In [1]: import numpy as np

In [2]: from numpy import linalg as LA

In [3]: np.set_printoptions(precision=2, suppress=True, linewidth=200)

In [4]: def rnd(a):
   ...:     return np.round(a, 2) + 0
   ...: 

In [5]: F = np.loadtxt("w.csv", delimiter=",")

In [6]: F
Out[6]: 
array([[4., 3., 4., 0., 4., 0., 2., 1., 2., 5., 5., 3.],
       [1., 0., 5., 4., 5., 1., 1., 0., 0., 1., 5., 0.],
       [0., 2., 2., 5., 1., 4., 0., 4., 5., 5., 0., 4.],
       [1., 3., 2., 4., 2., 0., 5., 1., 0., 1., 1., 1.],
       [3., 2., 2., 4., 2., 3., 0., 3., 3., 5., 5., 3.],
       [0., 5., 0., 5., 3., 0., 1., 0., 3., 0., 2., 0.],
       [2., 4., 1., 5., 1., 4., 2., 1., 4., 1., 3., 3.],
       [4., 3., 1., 0., 1., 2., 2., 5., 5., 5., 5., 2.],
       [4., 2., 2., 4., 5., 3., 4., 0., 1., 5., 0., 4.],
       [2., 2., 4., 0., 2., 0., 4., 4., 5., 3., 3., 3.],
       [0., 3., 3., 1., 1., 0., 5., 2., 4., 1., 5., 2.],
       [3., 5., 3., 2., 1., 3., 4., 5., 3., 1., 4., 3.]])

In [7]: f, v = F[2], F[7]

In [8]: f @ f
Out[8]: np.float64(132.0)

In [9]: p = (f @ v) / (f @ f) * f

In [10]: rnd(LA.norm(f + v) ** 2 + LA.norm(f - v) ** 2)
Out[10]: np.float64(542.0)

In [11]: rnd(p)
Out[11]: array([0.  , 1.44, 1.44, 3.6 , 0.72, 2.88, 0.  , 2.88, 3.6 , 3.6 , 0.  , 2.88])

In [12]: LA.matrix_rank(np.outer(f, v))
Out[12]: np.int64(1)

In [13]: x0 = np.array([-1, 1, -2, 0, 2, -2, -2, -2, -2, -2, -1, 1])

In [14]: y = F @ x0

In [15]: y
Out[15]: array([-23., -12., -32., -12., -31.,   1., -22., -42., -18., -36., -28., -35.])

In [16]: rnd(LA.solve(F, 5 * y))
Out[16]: array([ -5.,   5., -10.,   0.,  10., -10., -10., -10., -10., -10.,  -5.,   5.])

In [17]: rnd(LA.solve(F, y))
Out[17]: array([-1.,  1., -2.,  0.,  2., -2., -2., -2., -2., -2., -1.,  1.])
